$ python3 -q
>>> import numpy as np
>>> np.set_printoptions(precision=2, suppress=True, linewidth=140)
>>> mat = np.array([[1.0, -2.0, -4.0, 2.0, 0.0],
...     [-2.0, -2.0, 2.0, -1.0, 0.0],
...     [-4.0, 2.0, 1.0, -2.0, 0.0],
...     [2.0, -1.0, -2.0, -2.0, 0.0],
...     [0.0, 0.0, 0.0, 0.0, -3.0]])
>>> [round(float(np.linalg.det(mat[:i, :i])), 2) + 0 for i in range(1, 6)]
[1.0, -6.0, 54.0, -189.0, 567.0]
>>> np.all(np.linalg.eigvalsh(mat) > 0)
np.False_
>>> np.linalg.norm(mat, axis=0)
array([5.  , 3.61, 5.  , 3.61, 3.  ])
>>> np.linalg.norm(mat, axis=1)
array([5.  , 3.61, 5.  , 3.61, 3.  ])
>>> np.linalg.norm(mat, axis=1).argmax()
np.int64(0)
>>> round(np.linalg.norm(mat, "nuc"), 2)
np.float64(19.0)
>>> B = mat[0, 0] * mat[1:] - np.outer(mat[1:, 0], mat[0])
>>> B
array([[  0.,  -6.,  -6.,   3.,   0.],
       [  0.,  -6., -15.,   6.,   0.],
       [  0.,   3.,   6.,  -6.,   0.],
       [  0.,   0.,   0.,   0.,  -3.]])
>>> mat[:, 0] / mat[0, 0]
array([ 1., -2., -4.,  2.,  0.])
>>> np.linalg.matrix_rank(B), np.linalg.matrix_rank(mat)
(np.int64(4), np.int64(5))
>>> arr = np.load("layer8.npy")
>>> arr
array([[ 1.87,  2.9 ,  1.01,  1.05,  0.14],
       [ 2.08,  2.96,  0.99,  1.05, -0.06],
       [ 1.95,  2.91,  0.96,  1.16,  0.13],
       [ 1.98,  3.  ,  0.81,  1.03, -0.1 ],
       [ 2.09,  2.96,  0.88,  1.12, -0.05],
       [ 2.07,  3.15,  1.07,  0.98,  0.01],
       [ 1.83,  3.04,  1.17,  1.04,  0.01],
       [ 2.13,  3.12,  1.  ,  1.18,  0.01],
       [ 2.06,  3.14,  0.85,  0.98,  0.07],
       [ 2.12,  2.81,  1.19,  1.04, -0.13],
       [ 1.95,  3.1 ,  0.91,  1.01,  0.13],
       [-0.16,  1.15,  2.93,  2.97, -0.03],
       [ 0.08,  1.11,  3.02,  3.05,  0.17],
       [ 0.06,  1.04,  2.92,  2.97,  0.05],
       [-0.04,  1.17,  2.9 ,  3.09,  0.05],
       [-0.02,  1.07,  2.95,  3.04,  0.01],
       [-0.03,  1.13,  2.91,  3.03, -0.06],
       [ 0.1 ,  0.97,  2.85,  3.05, -0.03],
       [ 0.07,  1.08,  3.13,  2.88,  0.15],
       [-0.06,  1.11,  3.03,  2.96, -0.08],
       [ 0.1 ,  0.98,  3.24,  3.  ,  0.06],
       [-0.08,  1.12,  2.83,  3.03,  0.13],
       [ 0.13,  0.93,  0.02, -0.14,  3.  ],
       [ 0.03,  0.97,  0.02,  0.01,  3.  ],
       [ 0.01,  1.08, -0.09,  0.06,  2.98],
       [-0.05,  0.91,  0.  ,  0.04,  2.9 ],
       [-0.07,  1.05, -0.02, -0.09,  2.85],
       [-0.12,  0.92,  0.02,  0.06,  3.01],
       [-0.29,  1.11, -0.04,  0.01,  3.01],
       [-0.04,  1.04, -0.05, -0.08,  2.98],
       [-0.01,  1.03,  0.1 , -0.12,  3.04],
       [ 0.02,  0.87,  0.05, -0.1 ,  3.03],
       [ 0.13,  0.85, -0.03,  0.1 ,  3.02]])
>>> C2 = np.cov(arr, rowvar=False)
>>> arr.std(axis=0)
array([0.96, 0.94, 1.24, 1.26, 1.4 ])
>>> C2.shape
(5, 5)
>>> np.median(arr, axis=0)
array([0.07, 1.11, 0.99, 1.04, 0.13])
>>> np.polyfit(arr[:, 0], arr[:, 4], 1)
array([-0.75,  1.51])
>>> np.round(np.corrcoef(arr[:, 0], arr[:, 4])[0, 1], 2)
np.float64(-0.51)
>>> D = np.linalg.norm(arr[:, None] - arr[None], axis=-1)
>>> D[28].round(6).argsort(kind="stable")[:4]
array([28, 27, 29, 26])
>>> (D + 1e9 * np.eye(33)).round(6).argmin(axis=1)
array([ 2,  4,  0,  4,  1,  7,  0,  4, 10,  1,  8, 16, 13, 15, 15, 16, 15, 13, 12, 16, 18, 14, 31, 25, 29, 27, 29, 25, 27, 26, 29, 22, 23])
>>> D.shape
(33, 33)
>>> np.linalg.matrix_rank(D ** 2)
np.int64(7)
>>> vec = np.array([-3, 2, 0, -2, -2])
>>> rhs = arr @ vec
>>> np.round(np.linalg.lstsq(arr, rhs)[0], 2) + 0
array([-3.,  2.,  0., -2., -2.])
>>> np.round(np.linalg.pinv(arr) @ arr, 2) + 0
array([[1., 0., 0., 0., 0.],
       [0., 1., 0., 0., 0.],
       [0., 0., 1., 0., 0.],
       [0., 0., 0., 1., 0.],
       [0., 0., 0., 0., 1.]])
>>> try:
...     np.linalg.solve(arr, rhs)
... except np.linalg.LinAlgError as e:
...     print("failed:", e)
... 
failed: Last 2 dimensions of the array must be square
>>> rng = np.random.default_rng(896460)
>>> rhs = rhs + 0.1 * rng.normal(size=33)
>>> rhs
array([-2.12, -2.33, -2.39, -1.56, -2.54, -1.79, -1.51, -2.37, -1.9 , -2.44, -1.89, -3.07, -4.42, -4.1 , -3.84, -3.9 , -3.59, -4.37, -4.01,
       -3.39, -4.6 , -4.02, -4.16, -4.07, -3.83, -3.78, -3.36, -3.99, -2.95, -3.57, -3.71, -4.18, -4.77])
>>> coef, *_ = np.linalg.lstsq(arr, rhs)
>>> [round(float(np.linalg.norm(np.linalg.solve(arr.T @ arr + lam * np.eye(5), arr.T @ rhs))), 2) for lam in (0, 1, 10, 100)]
[4.32, 1.79, 1.38, 0.89]
>>> coef.round()
array([-3.,  2., -0., -2., -2.])
>>> round(np.linalg.norm(rhs - arr @ coef), 2)
np.float64(0.46)
>>> U, sv, VT = np.linalg.svd(arr)
>>> sv
array([17.28, 10.66,  8.58,  0.65,  0.51])
>>> B = U[:, :3] @ np.diag(sv[:3]) @ VT[:3]
>>> np.linalg.matrix_rank(B)
np.int64(3)
>>> K = np.load("test5.npy")
>>> K
array([[ 1,  0,  0,  0],
       [-4,  1,  0,  0],
       [ 0, -1,  1,  0],
       [ 0,  5,  5,  1]])
>>> Xs = arr - arr.mean(axis=0)
>>> U, sv, VT = np.linalg.svd(Xs, full_matrices=False)
>>> np.round(sv ** 2 / (sv ** 2).sum(), 2) + 0
array([0.66, 0.34, 0.  , 0.  , 0.  ])
>>> ev, evecs = np.linalg.eig(K)
>>> np.sort(np.linalg.eigvals(K.T))
array([1., 1., 1., 1.])
>>> np.sort(np.linalg.eigvals(K @ K))
array([1., 1., 1., 1.])
